% python3 -q
>>> import numpy as np
>>> import numpy.linalg as la
>>> np.set_printoptions(suppress=True, linewidth=140)
>>> mat = np.loadtxt("block14.csv", delimiter=",")
>>> print(mat)
[[ -5.  -2.  -3.  -1.  -1.   5.]
 [ -4.  -4.   0.  -1.  -3.   5.]
 [  5.   0.   2.   0.   2.   1.]
 [  5.   0.  -5.  -3.   1.  -3.]
 [  3.   4.  -2.  -4.  -1.   3.]
 [ -5.   2.   3.   1.  -4.   0.]
 [ -3.   2.   0.   4.   3.  -4.]
 [ -1.   2.   5.  -1.  -2.   1.]
 [  3.   2.  -5.   2.  -3.   4.]
 [  0.   3.   1.  -5.   3.   4.]
 [-21. -18.  -3.  -5. -13.  25.]]
>>> # row 10 dominates
>>> hat = mat @ la.solve(mat.T @ mat, mat.T)
>>> print(np.round(la.eigvalsh(hat), 2) + 0)
[0. 0. 0. 0. 0. 1. 1. 1. 1. 1. 1.]
>>> print(np.round(hat @ mat[:, 5], 2) + 0)
[ 5.  5.  1. -3.  3.  0. -4.  1.  4.  4. 25.]
>>> print(np.allclose(hat @ hat, hat))
True
>>> print(round(np.trace(hat), 2))
6.0
>>> Q, Rm = la.qr(mat)
>>> print(np.round(Q @ Rm, 2) + 0)
[[ -5.  -2.  -3.  -1.  -1.   5.]
 [ -4.  -4.   0.  -1.  -3.   5.]
 [  5.   0.   2.   0.   2.   1.]
 [  5.   0.  -5.  -3.   1.  -3.]
 [  3.   4.  -2.  -4.  -1.   3.]
 [ -5.   2.   3.   1.  -4.   0.]
 [ -3.   2.   0.   4.   3.  -4.]
 [ -1.   2.   5.  -1.  -2.   1.]
 [  3.   2.  -5.   2.  -3.   4.]
 [  0.   3.   1.  -5.   3.   4.]
 [-21. -18.  -3.  -5. -13.  25.]]
>>> print(np.round(abs(Rm[0, 0]), 2), round(float(la.norm(mat[:, 0])), 2))
24.19 24.19
>>> K = np.vander(np.arange(7) - 1, 4, increasing=True)
>>> print(K)
[[  1  -1   1  -1]
 [  1   0   0   0]
 [  1   1   1   1]
 [  1   2   4   8]
 [  1   3   9  27]
 [  1   4  16  64]
 [  1   5  25 125]]
>>> # column 3 dominates
>>> Q, V = la.qr(K[:, :1])[0], la.qr(K[:, 1:])[0]
>>> s = la.svd(Q.T @ V, compute_uv=False)
>>> print(s.round(2))
[0.83]
>>> print((s > 0.9).sum())
0
>>> print(np.round(np.degrees(np.arccos(s.clip(0, 1))), 2))
[34.19]
>>> print([round(float(x), 2) for x in la.svd(K, compute_uv=False)[:3]])
[146.7, 5.8, 1.74]
>>> print(round(np.log10(la.cond(K))))
2
>>> rng = np.random.default_rng(15)
>>> W0 = rng.normal(size=(31, 7))
>>> W0 = 10 * W0 / la.norm(W0, axis=1, keepdims=True)
>>> print(W0.round(2))
[[-5.67 -3.71  1.56 -2.08  2.08  3.2  -5.72]
 [ 3.93 -2.3   8.1   2.82 -2.08  0.78  0.83]
 [ 1.18  4.97  1.9   5.93  2.26 -0.63 -5.44]
 [-6.33  0.83  2.8   5.85 -2.49  0.32 -3.3 ]
 [-1.62 -8.77  2.84 -2.78 -0.28  1.71  1.3 ]
 [-4.05  4.68  2.33  1.54 -2.03 -4.95 -5.03]
 [-0.86  0.67 -2.92  7.58  1.25  4.14  3.76]
 [-4.18  3.88  1.76 -4.95  2.82  4.18  3.81]
 [ 4.83 -6.48 -1.14 -2.51  0.25  0.49  5.17]
 [ 2.75 -3.03  3.29  5.94  1.12 -5.5  -2.36]
 [-0.77 -6.98 -0.59 -5.47  3.41  2.94 -0.33]
 [-5.02  1.16 -2.55 -2.75  4.44 -3.03 -5.51]
 [ 1.96  4.41  4.    1.94  5.19 -0.88  5.4 ]
 [ 6.97 -1.14  1.37 -4.27 -3.41  1.88 -3.86]
 [ 0.87  1.87  0.56  3.94  7.89  0.79  4.12]
 [ 4.72 -1.36 -2.02 -7.52  1.41  3.35  1.44]
 [ 7.21  5.28  2.87 -0.03 -2.89  0.47  1.8 ]
 [-0.19 -1.44 -1.86  3.82 -8.79 -1.51  0.53]
 [ 3.41  3.45 -0.93 -2.6  -5.36  5.63  2.9 ]
 [ 0.91 -2.67 -4.2   4.6   0.08  1.94  7.03]
 [-6.89 -3.41  1.84  3.02 -4.64 -0.22 -2.63]
 [-2.37  1.8   0.99  5.23  2.76  6.6  -3.41]
 [ 1.39 -4.43 -5.21 -4.36  2.3   0.67 -5.16]
 [ 4.21  3.11 -0.58 -0.77 -0.04 -3.91  7.51]
 [-2.58 -1.08 -1.8  -3.7  -5.02  1.82 -6.83]
 [-4.35 -3.38  3.31 -4.16 -4.16  1.32 -4.73]
 [-1.69  4.46  2.03  0.11  7.66 -2.17 -3.13]
 [-5.79  0.07  2.03 -2.23  6.13  3.3   2.99]
 [-4.05  0.93  1.18 -6.83 -0.12 -0.85 -5.82]
 [ 1.72  7.34  2.66 -3.12 -0.98  4.   -3.05]
 [ 1.33  0.09  0.66  6.39 -5.96  4.52  1.  ]]
>>> A2 = np.c_[W0[:, :2] @ np.array([[2, 3], [2, 7]]), np.array([2, 2, 1, 0, 1, 0, 3, 1, 0, 0, 2, 2, 3, 3, 2, 3, 3, 0, 1, 3, 3, 1, 1, 1, 1, 3, 0, 2, 3, 0, 1])]
>>> print(A2.round(2))
[[-18.77 -43.     2.  ]
 [  3.26  -4.33   2.  ]
 [ 12.3   38.34   1.  ]
 [-11.   -13.17   0.  ]
 [-20.78 -66.24   1.  ]
 [  1.26  20.61   0.  ]
 [ -0.4    2.07   3.  ]
 [ -0.6   14.61   1.  ]
 [ -3.29 -30.86   0.  ]
 [ -0.56 -12.96   0.  ]
 [-15.5  -51.18   2.  ]
 [ -7.73  -6.97   2.  ]
 [ 12.75  36.79   3.  ]
 [ 11.66  12.94   3.  ]
 [  5.46  15.66   2.  ]
 [  6.71   4.62   3.  ]
 [ 25.    58.63   3.  ]
 [ -3.26 -10.65   0.  ]
 [ 13.71  34.35   1.  ]
 [ -3.52 -15.94   3.  ]
 [-20.59 -44.53   3.  ]
 [ -1.14   5.49   1.  ]
 [ -6.07 -26.8    1.  ]
 [ 14.64  34.42   1.  ]
 [ -7.33 -15.31   1.  ]
 [-15.46 -36.71   3.  ]
 [  5.52  26.11   0.  ]
 [-11.45 -16.89   2.  ]
 [ -6.24  -5.64   3.  ]
 [ 18.14  56.58   0.  ]
 [  2.84   4.6    1.  ]]
>>> print(np.round(la.lstsq(W0, A2[:, 0])[0], 2) + 0)
[2. 2. 0. 0. 0. 0. 0.]
>>> print(np.round(la.norm(la.qr(W0)[0].T @ A2, axis=0) ** 2 / ((A2 ** 2).sum(axis=0) + 1e-12), 2))
[1.   1.   0.22]
>>> print(la.matrix_rank(A2))
3
>>> print(np.round(la.norm(A2 - W0 @ la.lstsq(W0, A2)[0], axis=0), 2) + 0)
[0.   0.   9.43]
